$ python -q
>>> import numpy as np
>>> np.set_printoptions(suppress=True, linewidth=100)
>>> m1 = np.load("a.npy")
>>> print(m1)
[[-3.  1.  0.]
 [ 0. -3.  1.]
 [ 0.  0. -3.]]
>>> # triangular: eigenvalues sit on the diagonal
>>> print(np.einsum("ii->", m1))
-9.0
>>> print(round(np.linalg.det(m1.T), 3))
-27.0
>>> print(np.round(np.linalg.det(2 * m1), 3), round(np.linalg.det(m1), 3))
-216.0 -27.0
>>> print(np.round(np.linalg.eigvals(m1), 3))
[-3. -3. -3.]
>>> out = m1[0, 0] * m1[1:] - np.outer(m1[1:, 0], m1[0])
>>> print(out)
[[ 0.  9. -3.]
 [ 0. -0.  9.]]
>>> print(m1[:, 0] / m1[0, 0])
[ 1. -0. -0.]
>>> t3 = np.stack([out, -3 * out, out[::-1]])
>>> print((t3 @ out.T).shape)
(3, 2, 2)
>>> print(np.round(np.linalg.norm(t3, axis=(1, 2)), 3))
[13.077 39.23  13.077]
>>> print(np.linalg.matrix_rank(t3.reshape(3, -1)))
2
>>> feats = np.array([[1, -2, 2, -2, -1, 1],
...     [1, -1, 2, 0, -1, 1],
...     [-2, -1, -2, -1, -2, 2],
...     [0, -1, -1, 2, 2, -2],
...     [-1, 0, -1, 2, -1, 2],
...     [0, 2, -2, -1, 0, -1],
...     [2, -2, -2, -1, 0, -1]])
>>> feats[:, 0] = 2 * feats[:, 3]
>>> print(feats)
[[-4 -2  2 -2 -1  1]
 [ 0 -1  2  0 -1  1]
 [-2 -1 -2 -1 -2  2]
 [ 4 -1 -1  2  2 -2]
 [ 4  0 -1  2 -1  2]
 [-2  2 -2 -1  0 -1]
 [-2 -2 -2 -1  0 -1]]
>>> # rows and columns are dependent
>>> out = np.array([[0, 4], [3, 0], [2, 5], [4, 5], [5, 3], [1, 0]])
>>> print(np.vstack([feats, out.T]).shape)
(9, 6)
>>> print(np.linalg.matrix_rank(np.vstack([feats, out.T])))
6
>>> print(np.einsum("ij->j", feats))
[-2 -5 -4 -1 -3  2]
>>> print(np.linalg.matrix_rank(feats @ out))
2
>>> print(np.einsum("ik,kj->ij", feats, out))
[[-14 -19]
 [ -3   7]
 [-19 -29]
 [ 11  27]
 [  3  18]
 [ -3 -23]
 [-15 -23]]
>>> print(np.einsum("ik,kj->ji", feats, out))
[[-14  -3 -19  11   3  -3 -15]
 [-19   7 -29  27  18 -23 -23]]
>>> print(np.linalg.norm(feats, axis=1).argmax())
0
>>> print(np.round(np.linalg.norm(feats[1], 1), 3), round(float(np.linalg.norm(feats[1], np.inf)), 3))
5.0 2.0
>>> left, sigma, Vh = np.linalg.svd(feats)
>>> print(sigma.round(3) + 0)
[8.934 5.129 4.425 3.618 0.459 0.   ]
>>> out = left[:, :5] @ np.diag(sigma[:5]) @ Vh[:5]
>>> print(round(np.linalg.norm(feats - out) / np.linalg.norm(feats), 3))
0.0
>>> print(np.linalg.matrix_rank(feats, rtol=0.05))
5
>>> M = np.load("x.npy")
>>> print(M)
[[ 3  4  5  6  7  8]
 [ 9 10 11 12 13 14]
 [15 16 17 18 19 20]
 [21 22 23 24 25 26]
 [27 28 29 30 31 32]
 [33 34 35 36 37 38]]
>>> # rank 2
>>> print(round(float(np.trace(np.linalg.pinv(M) @ M)), 3))
2.0
